>>> import numpy as np
>>> import numpy.linalg as la
>>> np.set_printoptions(suppress=True, linewidth=200)
>>> A = np.array([[-3, 0, -3, 0], [-2, -2, -2, -2], [-3, 0, -3, 0], [-2, -2, -2, -2]])
>>> # rank 2
>>> r = la.matrix_rank(A)
>>> r
np.int64(2)
>>> N = la.svd(A)[2][r:].T
>>> la.matrix_rank(A.T @ A), la.matrix_rank(A @ A.T)
(np.int64(2), np.int64(2))
>>> np.allclose(A @ N, 0)
True
>>> [int(la.matrix_rank(np.delete(A, i, axis=0))) for i in range(4)]
[2, 2, 2, 2]
>>> [int(la.matrix_rank(A[:, :j + 1])) for j in range(4)]
[1, 2, 2, 2]
>>> N.shape
(4, 2)
>>> np.round(N @ N.T, 1) + 0
array([[ 0.5,  0. , -0.5,  0. ],
       [ 0. ,  0.5,  0. , -0.5],
       [-0.5,  0. ,  0.5,  0. ],
       [ 0. , -0.5,  0. ,  0.5]])
>>> la.matrix_rank(A, rtol=0.1)
np.int64(2)
>>> np.round(la.norm(A, 2) / la.norm(A), 1)
np.float64(0.9)
>>> A @ A
array([[18,  0, 18,  0],
       [20,  8, 20,  8],
       [18,  0, 18,  0],
       [20,  8, 20,  8]])
>>> np.allclose(A @ A.T, A.T @ A)
False
>>> np.trace(A)
np.int64(-10)
>>> round(float(np.abs(la.eigvals(A)).max()), 1)
6.0
>>> np.allclose(A, A.T)
False
>>> (A + A.T) / 2
array([[-3., -1., -3., -1.],
       [-1., -2., -1., -2.],
       [-3., -1., -3., -1.],
       [-1., -2., -1., -2.]])
>>> (A - A.T) / 2
array([[ 0.,  1.,  0.,  1.],
       [-1.,  0., -1.,  0.],
       [ 0.,  1.,  0.,  1.],
       [-1.,  0., -1.,  0.]])
>>> data = np.load("mat.npy")
>>> data.round(1) + 0
array([[-0.5,  0.4, -0.5,  0.5, -0.1,  0.1,  0.2, -0.1],
       [ 0.1, -0.3, -0.2,  0. , -0.1,  0.3,  0.5,  0.7],
       [ 0. ,  0.5, -0.4, -0.5,  0. , -0.4, -0.2,  0.4],
       [-0.5, -0.1,  0.4,  0.3, -0.3,  0. , -0.5,  0.5],
       [ 0.3,  0.1,  0.1,  0.1, -0.8, -0.4,  0.2, -0.1],
       [-0.4, -0.7, -0.4, -0.2, -0.1, -0.4, -0.1, -0.2],
       [ 0.5, -0.2, -0.5,  0.3, -0.1,  0.2, -0.6,  0.1],
       [ 0.2, -0.1,  0.1,  0.5,  0.5, -0.6,  0.1,  0.2]])
>>> # orthonormal columns
>>> other = la.inv(data)
>>> np.round(la.det(data) * other, 1) + 0
array([[ 0.5, -0.1,  0. ,  0.5, -0.3,  0.4, -0.5, -0.2],
       [-0.4,  0.3, -0.5,  0.1, -0.1,  0.7,  0.2,  0.1],
       [ 0.5,  0.2,  0.4, -0.4, -0.1,  0.4,  0.5, -0.1],
       [-0.5,  0. ,  0.5, -0.3, -0.1,  0.2, -0.3, -0.5],
       [ 0.1,  0.1,  0. ,  0.3,  0.8,  0.1,  0.1, -0.5],
       [-0.1, -0.3,  0.4,  0. ,  0.4,  0.4, -0.2,  0.6],
       [-0.2, -0.5,  0.2,  0.5, -0.2,  0.1,  0.6, -0.1],
       [ 0.1, -0.7, -0.4, -0.5,  0.1,  0.2, -0.1, -0.2]])
>>> round(float(la.det(data) * la.det(other)), 1)
1.0
>>> np.round(data @ other, 1) + 0
array([[1., 0., 0., 0., 0., 0., 0., 0.],
       [0., 1., 0., 0., 0., 0., 0., 0.],
       [0., 0., 1., 0., 0., 0., 0., 0.],
       [0., 0., 0., 1., 0., 0., 0., 0.],
       [0., 0., 0., 0., 1., 0., 0., 0.],
       [0., 0., 0., 0., 0., 1., 0., 0.],
       [0., 0., 0., 0., 0., 0., 1., 0.],
       [0., 0., 0., 0., 0., 0., 0., 1.]])
>>> np.allclose(other, data.T)
True
>>> round(la.slogdet(data)[0], 1)
np.float64(-1.0)
>>> np.round(la.inv(other), 1) + 0
array([[-0.5,  0.4, -0.5,  0.5, -0.1,  0.1,  0.2, -0.1],
       [ 0.1, -0.3, -0.2,  0. , -0.1,  0.3,  0.5,  0.7],
       [ 0. ,  0.5, -0.4, -0.5,  0. , -0.4, -0.2,  0.4],
       [-0.5, -0.1,  0.4,  0.3, -0.3,  0. , -0.5,  0.5],
       [ 0.3,  0.1,  0.1,  0.1, -0.8, -0.4,  0.2, -0.1],
       [-0.4, -0.7, -0.4, -0.2, -0.1, -0.4, -0.1, -0.2],
       [ 0.5, -0.2, -0.5,  0.3, -0.1,  0.2, -0.6,  0.1],
       [ 0.2, -0.1,  0.1,  0.5,  0.5, -0.6,  0.1,  0.2]])
>>> np.round(la.cond(data), 1)
np.float64(1.0)
>>> (np.abs(other) > 1e-9).astype(int)
array([[1, 1, 0, 1, 1, 1, 1, 1],
       [1, 1, 1, 1, 1, 1, 1, 1],
       [1, 1, 1, 1, 1, 1, 1, 1],
       [1, 1, 1, 1, 1, 1, 1, 1],
       [1, 1, 1, 1, 1, 1, 1, 1],
       [1, 1, 1, 1, 1, 1, 1, 1],
       [1, 1, 1, 1, 1, 1, 1, 1],
       [1, 1, 1, 1, 1, 1, 1, 1]])
>>> vec = np.array([2, 1, 2, 1, 1, 3, 0, 1])
>>> 8 - la.matrix_rank(data - np.eye(8), tol=1e-8)
np.int64(1)
>>> C = np.array([[3, 2, 2, -3, 0], [-2, 3, -2, 2, -1]])
>>> M = np.repeat(C, 16 // 2, axis=0)
>>> rng = np.random.default_rng(2067)
>>> M = M + 0.1 * rng.normal(size=M.shape)
>>> M.round(1) + 0
array([[ 3.1,  2.2,  1.9, -3. ,  0. ],
       [ 3. ,  2. ,  2. , -3. ,  0.1],
       [ 2.9,  2.1,  2. , -2.9,  0. ],
       [ 3. ,  2. ,  1.9, -2.9,  0. ],
       [ 2.9,  1.9,  2.1, -3. , -0.1],
       [ 3.1,  2. ,  2. , -3.1, -0.1],
       [ 3.2,  1.9,  2.1, -3. ,  0. ],
       [ 3. ,  2. ,  2. , -3. ,  0.1],
       [-2. ,  3.1, -1.9,  1.9, -1. ],
       [-2. ,  3.1, -2.2,  1.8, -1.1],
       [-2. ,  3.1, -2. ,  1.9, -0.8],
       [-2. ,  3. , -2. ,  2. , -0.9],
       [-2.1,  3.1, -2. ,  2. , -1. ],
       [-2.1,  3. , -1.9,  2. , -1. ],
       [-1.9,  2.8, -2. ,  2. , -1.1],
       [-1.8,  3. , -2. ,  2.2, -0.9]])
>>> C = M[[3, 7]].astype(float)
>>> for _ in range(4):
...     idx = la.norm(M[:, None] - C, axis=-1).argmin(axis=1)
...     C = np.array([M[idx == j].mean(axis=0) for j in range(2)])
... 
>>> idx
array([1, 1, 1, 1, 1, 1, 1, 1, 0, 0, 0, 0, 0, 0, 0, 0])
>>> np.abs(C[1] - C[0]).argmax()
np.int64(0)
>>> C.round(1) + 0
array([[-2.,  3., -2.,  2., -1.],
       [ 3.,  2.,  2., -3.,  0.]])
>>> E = np.loadtxt("run0.csv", delimiter=",")
>>> E.round(1) + 0
array([[ 0. ,  0.5, -0.3,  0.2,  0. , -0.3, -0.3, -0.3,  0.2,  0. , -0.1,  0.5],
       [-0.4,  0.1, -0.3,  0. ,  0.1, -0.5,  0. ,  0.4,  0.1, -0.2, -0.1, -0.4],
       [ 0.2, -0.3, -0.2, -0.4, -0.2, -0.2,  0.3,  0.4,  0.2,  0.3, -0.1,  0.4],
       [-0.3, -0.3, -0.2, -0.4,  0.2, -0.2, -0.2, -0.5, -0.2,  0.4,  0.4,  0. ],
       [ 0.1, -0.1,  0. ,  0.2, -0.3, -0.2, -0.4,  0.3, -0.7,  0. ,  0.1,  0.2],
       [ 0.2,  0.3,  0.5, -0.5,  0.3, -0.2, -0.3,  0.1,  0. ,  0.2, -0.2, -0.1],
       [ 0.5, -0.2, -0.4,  0.2,  0. ,  0. , -0.3, -0.2,  0.1,  0.2, -0.4, -0.4],
       [-0.1, -0.1,  0.3,  0.1, -0.2, -0.5,  0.4, -0.5, -0.1,  0. , -0.5,  0. ],
       [ 0.3, -0.3, -0.1, -0.3,  0.3, -0.1,  0. , -0.2,  0. , -0.8, -0.1,  0.2],
       [-0.3, -0.1,  0.1, -0.3, -0.7,  0.2, -0.3,  0. ,  0.2, -0.2, -0.2,  0. ],
       [-0.4, -0.2,  0. ,  0.1,  0.4,  0.3, -0.2,  0.2, -0.1,  0.1, -0.5,  0.3],
       [ 0. , -0.4,  0.4,  0.4,  0. , -0.3, -0.3,  0.1,  0.5,  0. ,  0.3,  0.1]])
>>> # columns are unit length and at right angles
>>> other = E / np.sqrt((E ** 2).mean(axis=1, keepdims=True))
>>> la.matrix_rank(other) == la.matrix_rank(E)
np.True_
>>> other[4].round(1) + 0
array([ 0.5, -0.4,  0. ,  0.6, -1. , -0.8, -1.2,  0.9, -2.6, -0.2,  0.3,  0.6])
>>> np.round(la.norm(other, axis=1), 1)
array([3.5, 3.5, 3.5, 3.5, 3.5, 3.5, 3.5, 3.5, 3.5, 3.5, 3.5, 3.5])
>>> idx = rng.permutation(12)
>>> idx
array([ 2,  7,  5,  9,  1,  0,  6, 11,  4,  8, 10,  3])
>>> other = E[idx][:, idx]
>>> other.round(1) + 0
array([[-0.2,  0.4, -0.2,  0.3, -0.3,  0.2,  0.3,  0.4, -0.2,  0.2, -0.1, -0.4],
       [ 0.3, -0.5, -0.5,  0. , -0.1, -0.1,  0.4,  0. , -0.2, -0.1, -0.5,  0.1],
       [ 0.5,  0.1, -0.2,  0.2,  0.3,  0.2, -0.3, -0.1,  0.3,  0. , -0.2, -0.5],
       [ 0.1,  0. ,  0.2, -0.2, -0.1, -0.3, -0.3,  0. , -0.7,  0.2, -0.2, -0.3],
       [-0.3,  0.4, -0.5, -0.2,  0.1, -0.4,  0. , -0.4,  0.1,  0.1, -0.1,  0. ],
       [-0.3, -0.3, -0.3,  0. ,  0.5,  0. , -0.3,  0.5,  0. ,  0.2, -0.1,  0.2],
       [-0.4, -0.2,  0. ,  0.2, -0.2,  0.5, -0.3, -0.4,  0. ,  0.1, -0.4,  0.2],
       [ 0.4,  0.1, -0.3,  0. , -0.4,  0. , -0.3,  0.1,  0. ,  0.5,  0.3,  0.4],
       [ 0. ,  0.3, -0.2,  0. , -0.1,  0.1, -0.4,  0.2, -0.3, -0.7,  0.1,  0.2],
       [-0.1, -0.2, -0.1, -0.8, -0.3,  0.3,  0. ,  0.2,  0.3,  0. , -0.1, -0.3],
       [ 0. ,  0.2,  0.3,  0.1, -0.2, -0.4, -0.2,  0.3,  0.4, -0.1, -0.5,  0.1],
       [-0.2, -0.5, -0.2,  0.4, -0.3, -0.3, -0.2,  0. ,  0.2, -0.2,  0.4, -0.4]])
>>> np.round(np.diag(other), 1) + 0
array([-0.2, -0.5, -0.2, -0.2,  0.1,  0. , -0.3,  0.1, -0.3,  0. , -0.5, -0.4])
>>> np.allclose(other, E)
False
>>> vec = np.array([-3, -2, -2, 3, 0, -3, -2, 2, 1, 1, -2, -1])
>>> np.round(la.inv(E), 1) + 0
array([[ 0. , -0.4,  0.2, -0.3,  0.1,  0.2,  0.5, -0.1,  0.3, -0.3, -0.4,  0. ],
       [ 0.5,  0.1, -0.3, -0.3, -0.1,  0.3, -0.2, -0.1, -0.3, -0.1, -0.2, -0.4],
       [-0.3, -0.3, -0.2, -0.2,  0. ,  0.5, -0.4,  0.3, -0.1,  0.1,  0. ,  0.4],
       [ 0.2,  0. , -0.4, -0.4,  0.2, -0.5,  0.2,  0.1, -0.3, -0.3,  0.1,  0.4],
       [ 0. ,  0.1, -0.2,  0.2, -0.3,  0.3,  0. , -0.2,  0.3, -0.7,  0.4,  0. ],
       [-0.3, -0.5, -0.2, -0.2, -0.2, -0.2,  0. , -0.5, -0.1,  0.2,  0.3, -0.3],
       [-0.3,  0. ,  0.3, -0.2, -0.4, -0.3, -0.3,  0.4,  0. , -0.3, -0.2, -0.3],
       [-0.3,  0.4,  0.4, -0.5,  0.3,  0.1, -0.2, -0.5, -0.2,  0. ,  0.2,  0.1],
       [ 0.2,  0.1,  0.2, -0.2, -0.7,  0. ,  0.1, -0.1,  0. ,  0.2, -0.1,  0.5],
       [ 0. , -0.2,  0.3,  0.4,  0. ,  0.2,  0.2,  0. , -0.8, -0.2,  0.1,  0. ],
       [-0.1, -0.1, -0.1,  0.4,  0.1, -0.2, -0.4, -0.5, -0.1, -0.2, -0.5,  0.3],
       [ 0.5, -0.4,  0.4,  0. ,  0.2, -0.1, -0.4,  0. ,  0.2,  0. ,  0.3,  0.1]])
>>> np.round(E.T @ (E @ vec), 1) + 0
array([-3., -2., -2.,  3.,  0., -3., -2.,  2.,  1.,  1., -2., -1.])
>>> np.round(np.sort(np.abs(np.degrees(np.angle(la.eigvals(E))))), 1)
array([  0. ,  52.4,  52.4,  83.3,  83.3,  98.8,  98.8, 148.3, 148.3, 157.7, 157.7, 180. ])
>>> np.round(np.abs(la.eigvals(E)), 1)
array([1., 1., 1., 1., 1., 1., 1., 1., 1., 1., 1., 1.])
>>> round(float(la.norm(vec)), 1), np.round(la.norm(E @ vec), 1)
(7.1, np.float64(7.1))
>>> other = np.array([[2, -3],
...     [-1, -1],
...     [1, 1],
...     [-1, -2],
...     [2, 0],
...     [-2, 2],
...     [-2, -2],
...     [2, 1],
...     [-2, 3],
...     [3, -3],
...     [-2, -2],
...     [0, 3]])
>>> la.matrix_rank(np.vstack([E, other.T]))
np.int64(12)
>>> np.round(np.einsum("ik,kj->ij", E, other), 1) + 0
array([[-0.7,  1. ],
       [ 0.4,  0. ],
       [ 1.9,  0.4],
       [ 0.7, -0.8],
       [ 2.5, -1.9],
       [ 4. ,  0.2],
       [ 2.2, -2.3],
       [ 0.4, -1.3],
       [-0.5,  2.5],
       [-1.8,  4.4],
       [ 1.9,  3.8],
       [ 0.5,  1.6]])
>>> np.round(E @ other, 1) + 0
array([[-0.7,  1. ],
       [ 0.4,  0. ],
       [ 1.9,  0.4],
       [ 0.7, -0.8],
       [ 2.5, -1.9],
       [ 4. ,  0.2],
       [ 2.2, -2.3],
       [ 0.4, -1.3],
       [-0.5,  2.5],
       [-1.8,  4.4],
       [ 1.9,  3.8],
       [ 0.5,  1.6]])
>>> np.round(np.einsum("ij->j", E), 1) + 0
array([-0.1, -1.1, -0.3, -0.8, -0.1, -2. , -1.8,  0. ,  0.1,  0.1, -1.5,  0.8])
>>> def softmax(z):
...     e = np.exp(z - z.max(axis=-1, keepdims=True))
...     return e / e.sum(axis=-1, keepdims=True)
... 
>>> np.round(softmax(E).sum(axis=1), 1)
array([1., 1., 1., 1., 1., 1., 1., 1., 1., 1., 1., 1.])
>>> np.round(softmax(E[3]), 1)
array([0.1, 0.1, 0.1, 0.1, 0.1, 0.1, 0.1, 0.1, 0.1, 0.1, 0.1, 0.1])
>>> scores = E @ E.T / np.sqrt(12)
>>> softmax(scores).round(6).argmax(axis=1)
array([ 0,  1,  2,  3,  4,  5,  6,  7,  8,  9, 10, 11])
>>> np.round(softmax(scores), 1)
array([[0.1, 0.1, 0.1, 0.1, 0.1, 0.1, 0.1, 0.1, 0.1, 0.1, 0.1, 0.1],
       [0.1, 0.1, 0.1, 0.1, 0.1, 0.1, 0.1, 0.1, 0.1, 0.1, 0.1, 0.1],
       [0.1, 0.1, 0.1, 0.1, 0.1, 0.1, 0.1, 0.1, 0.1, 0.1, 0.1, 0.1],
       [0.1, 0.1, 0.1, 0.1, 0.1, 0.1, 0.1, 0.1, 0.1, 0.1, 0.1, 0.1],
       [0.1, 0.1, 0.1, 0.1, 0.1, 0.1, 0.1, 0.1, 0.1, 0.1, 0.1, 0.1],
       [0.1, 0.1, 0.1, 0.1, 0.1, 0.1, 0.1, 0.1, 0.1, 0.1, 0.1, 0.1],
       [0.1, 0.1, 0.1, 0.1, 0.1, 0.1, 0.1, 0.1, 0.1, 0.1, 0.1, 0.1],
       [0.1, 0.1, 0.1, 0.1, 0.1, 0.1, 0.1, 0.1, 0.1, 0.1, 0.1, 0.1],
       [0.1, 0.1, 0.1, 0.1, 0.1, 0.1, 0.1, 0.1, 0.1, 0.1, 0.1, 0.1],
       [0.1, 0.1, 0.1, 0.1, 0.1, 0.1, 0.1, 0.1, 0.1, 0.1, 0.1, 0.1],
       [0.1, 0.1, 0.1, 0.1, 0.1, 0.1, 0.1, 0.1, 0.1, 0.1, 0.1, 0.1],
       [0.1, 0.1, 0.1, 0.1, 0.1, 0.1, 0.1, 0.1, 0.1, 0.1, 0.1, 0.1]])
